$ ipython --no-banner

In [1]: import numpy as np

In [2]: from numpy import linalg as LA

In [3]: np.set_printoptions(suppress=True, linewidth=120)

In [4]: feats = np.load("run7.npy")

In [5]: feats
Out[5]: 
array([[ 3.97,  0.68,  0.13],
       [ 0.83,  0.01,  0.12],
       [ 4.73,  1.16, -0.31],
       [ 3.13,  0.77, -0.14],
       [ 6.39,  1.58, -0.2 ],
       [ 4.81,  1.21,  0.05],
       [ 7.18,  1.56,  0.05],
       [ 7.23,  1.6 , -0.03],
       [ 4.1 ,  1.11, -0.04],
       [ 4.89,  1.3 , -0.27],
       [ 2.6 ,  0.48, -0.15],
       [ 1.43,  0.27,  0.13],
       [ 5.43,  1.49, -0.35],
       [ 3.96,  0.84, -0.09],
       [ 3.25,  0.61,  0.05],
       [ 4.04,  0.7 , -0.26],
       [ 6.47,  1.12, -0.06],
       [ 5.53,  1.36, -0.15],
       [ 3.29,  0.75, -0.3 ]])

In [6]: # column 0 dominates

In [7]: O, V = LA.qr(feats[:, :2])[0], LA.qr(feats[:, 2:])[0]

In [8]: sig = LA.svd(O.T @ V, compute_uv=False)

In [9]: (sig > 0.9).sum()
Out[9]: np.int64(0)

In [10]: np.round(LA.norm(O @ O.T - V @ V.T, 2), 2)
Out[10]: np.float64(1.0)

In [11]: sig.round(2)
Out[11]: array([0.67])

In [12]: z = feats[:, 2] > np.median(feats[:, 2])

In [13]: f = feats[z].mean(axis=0) - feats[~z].mean(axis=0)

In [14]: z.astype(int)
Out[14]: array([1, 1, 0, 0, 0, 1, 1, 1, 1, 0, 0, 1, 0, 0, 1, 0, 1, 0, 0])

In [15]: cen = feats - feats.mean(axis=0)

In [16]: V = LA.svd(cen)[2][:1]

In [17]: Y = cen - cen @ V.T @ V

In [18]: np.round((cen @ V.T).std(axis=0), 2)
Out[18]: array([1.77])

In [19]: round(float(LA.norm(Y) / LA.norm(cen)), 2)
Out[19]: 0.12

In [20]: np.round(Y.std(axis=0), 2)
Out[20]: array([0.04, 0.15, 0.15])

In [21]: X = np.load("data.npy")

In [22]: print(X)
[[-1.16 -0.01 -0.03]
 [-5.25 -0.03 -0.13]
 [-1.19 -0.06  0.02]
 [ 2.13 -0.12 -0.05]
 [-0.59 -0.05 -0.05]
 [ 1.83 -0.13  0.  ]
 [-0.29  0.05  0.05]
 [ 3.32  0.05 -0.01]
 [-3.59 -0.11  0.02]
 [ 3.06  0.15  0.06]
 [ 1.52 -0.17  0.04]
 [ 2.2  -0.03  0.02]
 [ 1.87  0.02 -0.06]
 [ 3.22  0.    0.08]
 [ 1.94  0.14 -0.08]
 [-0.83 -0.03 -0.02]
 [ 0.92  0.15 -0.15]
 [-2.03 -0.04  0.02]
 [-1.5  -0.09 -0.05]
 [ 1.84  0.16 -0.1 ]
 [-2.21  0.11 -0.06]
 [-1.18  0.03  0.07]
 [ 3.44 -0.12 -0.14]]

In [23]: # column 0 dominates

In [24]: U, sig, Vt = LA.svd(X)

In [25]: np.argmax(sig[:-1] / (sig[1:] + 1e-6)) + 1
Out[25]: np.int64(1)

In [26]: Y = U[:, :1] @ np.diag(sig[:1]) @ Vt[:1]

In [27]: LA.matrix_rank(Y)
Out[27]: np.int64(1)

In [28]: round(LA.norm(X - Y) / LA.norm(X), 2)
Out[28]: np.float64(0.05)

In [29]: round(np.abs(X - Y).max(), 2)
Out[29]: np.float64(0.18)

In [30]: LA.matrix_rank(X, rtol=0.05)
Out[30]: np.int64(1)

In [31]: W2 = X[[19, 7]].astype(float)

In [32]: for _ in range(3):
    ...:     z = LA.norm(X[:, None] - W2, axis=-1).argmin(axis=1)
    ...:     W2 = np.array([X[z == j].mean(axis=0) for j in range(2)])
    ...: 

In [33]: z
Out[33]: array([0, 0, 0, 1, 0, 1, 0, 1, 0, 1, 1, 1, 1, 1, 1, 0, 1, 0, 0, 1, 0, 0, 1])

In [34]: print(np.round(W2[1] - W2[0], 2))
[ 4.08  0.03 -0.02]

In [35]: np.bincount(z)
Out[35]: array([11, 12])

In [36]: G = np.cov(X, rowvar=False)

In [37]: G.round(2) + 0
Out[37]: 
array([[5.62, 0.04, 0.01],
       [0.04, 0.01, 0.  ],
       [0.01, 0.  , 0.  ]])

In [38]: print(np.median(X, axis=0))
[ 0.92 -0.03 -0.02]

In [39]: np.round(np.corrcoef(X[:, 2], X[:, 1])[0, 1], 2)
Out[39]: np.float64(-0.17)

In [40]: print(G.shape)
(3, 3)

In [41]: np.round(np.corrcoef(X.T), 2)
Out[41]: 
array([[ 1.  ,  0.15,  0.07],
       [ 0.15,  1.  , -0.17],
       [ 0.07, -0.17,  1.  ]])

In [42]: f, g = X[10], X[20]

In [43]: print(round(f @ g, 2))
-3.38

In [44]: pr = (f @ g) / (f @ f) * f

In [45]: np.round(g - pr, 2) + 0
Out[45]: array([-0.02, -0.14,  0.  ])

In [46]: pr.round(2)
Out[46]: array([-2.19,  0.25, -0.06])
